>>> import numpy as np
>>> np.set_printoptions(suppress=True, linewidth=140)
>>> def tidy(a):
...     return np.round(a, 1) + 0
... 
>>> X = np.load("dump.npy")
>>> X
array([[  0,   0,   0,   0],
       [  9,   5,  -8,  -9],
       [ 18,  10, -16, -18],
       [  0,   0,   0,   0],
       [ 18,  10, -16, -18],
       [-18, -10,  16,  18]])
>>> left, s, VT = np.linalg.svd(X, full_matrices=False)
>>> tidy(np.abs(VT[0]))
array([0.6, 0.3, 0.5, 0.6])
>>> tidy(s / s[0])
array([1., 0., 0., 0.])
>>> np.cumsum(s ** 2) / np.sum(s ** 2)
array([1., 1., 1., 1.])
>>> np.allclose(left * s @ VT, X)
True
>>> tidy(left.T @ X @ VT.T)
array([[57.1,  0. ,  0. ,  0. ],
       [ 0. ,  0. ,  0. ,  0. ],
       [ 0. ,  0. ,  0. ,  0. ],
       [ 0. ,  0. ,  0. ,  0. ]])
>>> J = -1 * np.eye(4) + np.eye(4, k=1)
>>> J
array([[-1.,  1.,  0.,  0.],
       [ 0., -1.,  1.,  0.],
       [ 0.,  0., -1.,  1.],
       [ 0.,  0.,  0., -1.]])
>>> # triangular, det is the product of the diagonal
>>> B = np.linalg.inv(J)
>>> tidy(np.linalg.slogdet(J)[0])
np.float64(1.0)
>>> tidy(np.linalg.det(J) * B)
array([[-1., -1., -1., -1.],
       [ 0., -1., -1., -1.],
       [ 0.,  0., -1., -1.],
       [ 0.,  0.,  0., -1.]])
>>> tidy(np.linalg.det(J) * np.linalg.det(B))
np.float64(1.0)
>>> tidy(np.linalg.cond(J))
np.float64(5.4)
>>> J @ B
array([[1., 0., 0., 0.],
       [0., 1., 0., 0.],
       [0., 0., 1., 0.],
       [0., 0., 0., 1.]])
>>> def softmax(z):
...     e = np.exp(z - z.max(axis=-1, keepdims=True))
...     return e / e.sum(axis=-1, keepdims=True)
... 
>>> tidy(softmax(J).sum(axis=1))
array([1., 1., 1., 1.])
>>> S = J @ J.T / np.sqrt(4)
>>> tidy(softmax(S))
array([[0.5, 0.1, 0.2, 0.2],
       [0.1, 0.6, 0.1, 0.2],
       [0.2, 0.1, 0.6, 0.1],
       [0.2, 0.2, 0.1, 0.4]])
>>> mat = np.loadtxt("a.csv", delimiter=",")
>>> tidy(mat)
array([[ 3.8, -0.1,  7.8, -0.1],
       [ 1.8, -0.7,  5. , -0.7],
       [ 1.4, -0.8,  4.4, -0.8],
       [-0.1, -1. ,  1.9, -1. ],
       [-0.1, -1. ,  1.8, -1. ],
       [-0.2, -1. ,  1.6, -1. ],
       [-0.4, -0.9,  1.2, -0.9],
       [-0.4, -0.9,  1. , -0.9],
       [-0.4, -0.4,  0.1, -0.4],
       [-0.4, -0.4,  0.1, -0.4],
       [ 0.1,  0.1,  0. ,  0.1],
       [ 0.3,  0.2,  0. ,  0.2],
       [ 0.4,  0.4,  0.1,  0.4],
       [ 0.7,  0.7,  0.2,  0.7],
       [ 3.4,  2.6,  1.6,  2.6],
       [ 3.6,  2.8,  1.8,  2.8],
       [ 3.9,  2.9,  1.9,  2.9],
       [ 3.9,  2.9,  1.9,  2.9],
       [ 6. ,  4.3,  3.4,  4.3],
       [ 6.2,  4.4,  3.6,  4.4],
       [ 6.8,  4.8,  4. ,  4.8],
       [ 8.6,  5.9,  5.3,  5.9],
       [11.9,  7.9,  7.9,  7.9]])
>>> # columns 1 and 3 are equal
>>> np.linalg.cond(mat) > 100
np.True_
>>> np.linalg.matrix_rank(mat, rtol=0.1)
np.int64(2)
>>> np.allclose(mat[:-1].T @ np.linalg.lstsq(mat[:-1].T, mat[-1])[0], mat[-1])
True
>>> tidy(np.trace(np.linalg.pinv(mat) @ mat))
np.float64(2.0)
>>> np.unique(mat.round(6), axis=0).shape
(23, 4)
>>> np.abs(np.diag(np.linalg.qr(mat)[1])) > 1e-9
array([ True,  True, False, False])
>>> arr = 0.7 ** np.abs(np.subtract.outer(np.arange(4), np.arange(4)))
>>> tidy(arr)
array([[1. , 0.7, 0.5, 0.3],
       [0.7, 1. , 0.7, 0.5],
       [0.5, 0.7, 1. , 0.7],
       [0.3, 0.5, 0.7, 1. ]])
>>> tidy(mat - mat[0])
array([[ 0. ,  0. ,  0. ,  0. ],
       [-2. , -0.6, -2.8, -0.6],
       [-2.4, -0.7, -3.4, -0.7],
       [-3.9, -0.9, -5.9, -0.9],
       [-3.9, -0.9, -5.9, -0.9],
       [-4. , -0.9, -6.2, -0.9],
       [-4.2, -0.9, -6.6, -0.9],
       [-4.2, -0.9, -6.8, -0.9],
       [-4.2, -0.4, -7.7, -0.4],
       [-4.2, -0.4, -7.7, -0.4],
       [-3.7,  0.2, -7.8,  0.2],
       [-3.6,  0.3, -7.8,  0.3],
       [-3.4,  0.4, -7.7,  0.4],
       [-3.1,  0.7, -7.6,  0.7],
       [-0.5,  2.6, -6.2,  2.6],
       [-0.2,  2.8, -6. ,  2.8],
       [ 0. ,  3. , -5.9,  3. ],
       [ 0.1,  3. , -5.8,  3. ],
       [ 2.2,  4.4, -4.4,  4.4],
       [ 2.4,  4.5, -4.2,  4.5],
       [ 2.9,  4.8, -3.8,  4.8],
       [ 4.7,  6. , -2.5,  6. ],
       [ 8. ,  8. ,  0.1,  8. ]])
>>> tidy(np.abs(np.linalg.eigvals(arr)).max())
np.float64(2.7)
>>> tidy(arr @ arr)
array([[1.8, 1.9, 1.7, 1.4],
       [1.9, 2.2, 2.1, 1.7],
       [1.7, 2.1, 2.2, 1.9],
       [1.4, 1.7, 1.9, 1.8]])
>>> tidy((arr + arr.T) / 2)
array([[1. , 0.7, 0.5, 0.3],
       [0.7, 1. , 0.7, 0.5],
       [0.5, 0.7, 1. , 0.7],
       [0.3, 0.5, 0.7, 1. ]])
>>> np.allclose(arr @ arr.T, arr.T @ arr)
True
>>> tidy(np.sort(np.abs(np.linalg.eigvals(arr))))
array([0.2, 0.3, 0.8, 2.7])
>>> rng = np.random.default_rng(773105)
>>> labels = rng.permutation(4)
>>> B = arr[:, labels] * rng.choice([-1, 1], 4)
>>> tidy(B)
array([[ 0.3,  0.7,  0.5, -1. ],
       [ 0.5,  1. ,  0.7, -0.7],
       [ 0.7,  0.7,  1. , -0.5],
       [ 1. ,  0.5,  0.7, -0.3]])
>>> left, _, VT = np.linalg.svd(arr.T @ B)
>>> labels
array([3, 1, 2, 0])
>>> tidy(B.sum(axis=0))
array([ 2.5,  2.9,  2.9, -2.5])
>>> np.count_nonzero(B)
np.int64(16)
>>> tidy(np.diff(B, axis=0))
array([[ 0.1,  0.3,  0.2,  0.3],
       [ 0.2, -0.3,  0.3,  0.2],
       [ 0.3, -0.2, -0.3,  0.1]])
>>> B.shape
(4, 4)
>>> tidy(np.linalg.svd(B, compute_uv=False))
array([2.7, 0.8, 0.3, 0.2])
>>> tidy(B.mean(axis=0))
array([ 0.6,  0.7,  0.7, -0.6])
>>> x = np.array([2, 1, -1, 3])
>>> h1 = np.maximum(arr @ x, 0)
>>> tidy(h1)
array([3.2, 3.2, 2.8, 3.5])
>>> np.flatnonzero(h1 > 1e-9)
array([0, 1, 2, 3])
>>> tidy(np.maximum(arr @ (3 * x), 0))
array([ 9.7,  9.5,  8.3, 10.4])
>>> M = np.array([[0, 0, 0, 0, 0],
...     [0, 0, 0, 1, 0],
...     [0, 0, 1, 0, 0],
...     [0, 3, 0, 0, 0],
...     [0, 0, 0, 0, 2]])
>>> left, s, VT = np.linalg.svd(M)
>>> np.argmax(s[:-1] / (s[1:] + 1e-6)) + 1
np.int64(4)
>>> B = left[:, :4] @ np.diag(s[:4]) @ VT[:4]
>>> B
array([[0., 0., 0., 0., 0.],
       [0., 0., 0., 1., 0.],
       [0., 0., 1., 0., 0.],
       [0., 3., 0., 0., 0.],
       [0., 0., 0., 0., 2.]])
>>> np.linalg.matrix_rank(B)
np.int64(4)
>>> tidy(np.linalg.norm(M - B, 2)), s[4]
(np.float64(0.0), np.float64(0.0))
>>> tidy(np.linalg.norm(M - B) / np.linalg.norm(M))
np.float64(0.0)
>>> np.linalg.matrix_rank(M, rtol=0.05)
np.int64(4)
>>> (B != 0).astype(int)
array([[0, 0, 0, 0, 0],
       [0, 0, 0, 1, 0],
       [0, 0, 1, 0, 0],
       [0, 1, 0, 0, 0],
       [0, 0, 0, 0, 1]])
>>> labels = rng.permutation(5)
>>> labels
array([3, 4, 1, 2, 0])
>>> B = M[labels][:, labels]
>>> np.trace(B)
np.int64(3)
>>> tidy(np.linalg.det(B)), tidy(np.linalg.det(M[labels]))
(np.float64(0.0), np.float64(0.0))
>>> tidy(np.sort(np.abs(np.linalg.eigvals(B))))
array([0. , 1. , 1.7, 1.7, 2. ])
>>> B
array([[0, 0, 3, 0, 0],
       [0, 2, 0, 0, 0],
       [1, 0, 0, 0, 0],
       [0, 0, 0, 1, 0],
       [0, 0, 0, 0, 0]])
>>> E = np.array([[-2, -5, -3], [3, 0, 2], [1, -2, 0], [0, -3, -1], [1, -2, 0]])
>>> E
array([[-2, -5, -3],
       [ 3,  0,  2],
       [ 1, -2,  0],
       [ 0, -3, -1],
       [ 1, -2,  0]])
>>> np.allclose(E[:-1].T @ np.linalg.lstsq(E[:-1].T, E[-1])[0], E[-1])
True
>>> tidy(np.trace(np.linalg.pinv(E) @ E))
np.float64(2.0)
>>> np.abs(np.diag(np.linalg.qr(E)[1])) > 1e-9
array([ True,  True, False])
>>> left, s, VT = np.linalg.svd(E)
>>> np.argmax(s[:-1] / (s[1:] + 1e-6)) + 1
np.int64(2)
>>> B = left[:, :2] @ np.diag(s[:2]) @ VT[:2]
>>> tidy(np.linalg.norm(E - B, 2)), tidy(s[2])
(np.float64(0.0), np.float64(0.0))
>>> tidy(B)
array([[-2., -5., -3.],
       [ 3.,  0.,  2.],
       [ 1., -2.,  0.],
       [ 0., -3., -1.],
       [ 1., -2.,  0.]])
>>> np.linalg.matrix_rank(B)
np.int64(2)
>>> B = E / np.linalg.norm(E, axis=1, keepdims=True)
>>> G = B @ B.T
>>> np.argwhere(np.triu(np.abs(G) > 0.95, 1))
array([[2, 4]])
>>> (np.abs(G) > 0.9).astype(int)
array([[1, 0, 0, 1, 0],
       [0, 1, 0, 0, 0],
       [0, 0, 1, 0, 1],
       [1, 0, 0, 1, 0],
       [0, 0, 1, 0, 1]])
>>> tidy(G[0])
array([ 1. , -0.5,  0.6,  0.9,  0.6])
>>> tidy(np.linalg.norm(B, axis=1))
array([1., 1., 1., 1., 1.])
>>> u, g = E[3], E[2]
>>> u @ g
np.int64(6)
>>> p = (u @ g) / (u @ u) * u
>>> np.outer(u, g)
array([[ 0,  0,  0],
       [-3,  6,  0],
       [-1,  2,  0]])
>>> tidy(np.linalg.norm(u + g) ** 2 + np.linalg.norm(u - g) ** 2)
np.float64(30.0)
>>> np.linalg.matrix_rank(np.outer(u, g))
np.int64(1)
>>> tidy((g - p) @ u)
np.float64(0.0)
>>> tidy(g - p)
array([ 1. , -0.2,  0.6])
>>> W0 = np.loadtxt("run16.csv", delimiter=",")
>>> W0
array([[6., 5., 5.],
       [5., 6., 5.],
       [5., 5., 6.]])
>>> tidy(np.abs(np.linalg.svd(W0)[2][-1]))
array([0. , 0.7, 0.7])
>>> [round(float(x), 1) for x in np.linalg.svd(W0, compute_uv=False)[:3]]
[16.0, 1.0, 1.0]
>>> np.argsort(-np.linalg.norm(W0, axis=0).round(6), kind="stable")[:3]
array([0, 1, 2])
>>> tidy(np.linalg.norm(W0, 2) / np.linalg.norm(W0))
np.float64(1.0)
>>> np.linalg.cond(W0) > 100
np.False_
>>> vals, V = np.linalg.eigh(W0)
>>> x = np.array([1, 6, -3])
>>> tidy(x @ W0 @ x / (x @ x)), tidy(vals[0]), tidy(vals[-1])
(np.float64(2.7), np.float64(1.0), np.float64(16.0))
>>> tidy(np.linalg.eigvalsh(W0[1:, 1:]))
array([ 1., 11.])
>>> tidy(V * np.sqrt(vals) @ V.T)
array([[2., 1., 1.],
       [1., 2., 1.],
       [1., 1., 2.]])
>>> tidy(V * np.abs(vals) @ V.T)
array([[6., 5., 5.],
       [5., 6., 5.],
       [5., 5., 6.]])
>>> np.abs(W0).sum(axis=1).max(), tidy(np.abs(vals).max())
(np.float64(16.0), np.float64(16.0))
>>> B = np.array([[0]])
>>> C = np.array([[7]])
>>> data = np.block([[B, np.array([[-2]])], [np.zeros((1, 1)), C]])
>>> data
array([[ 0., -2.],
       [ 0.,  7.]])
>>> B = data / np.sqrt((data ** 2).mean(axis=1, keepdims=True))
>>> np.linalg.matrix_rank(B) == np.linalg.matrix_rank(data)
np.True_
>>> tidy(B[0])
array([ 0. , -1.4])
>>> B = data + rng.integers(-2, 3, (2, 1)) @ rng.integers(-2, 3, (1, 2))
>>> B
array([[ 2., -4.],
       [ 0.,  7.]])
>>> B - data
array([[ 2., -2.],
       [ 0.,  0.]])
>>> tidy(np.linalg.svd(B - data, compute_uv=False))
array([2.8, 0. ])
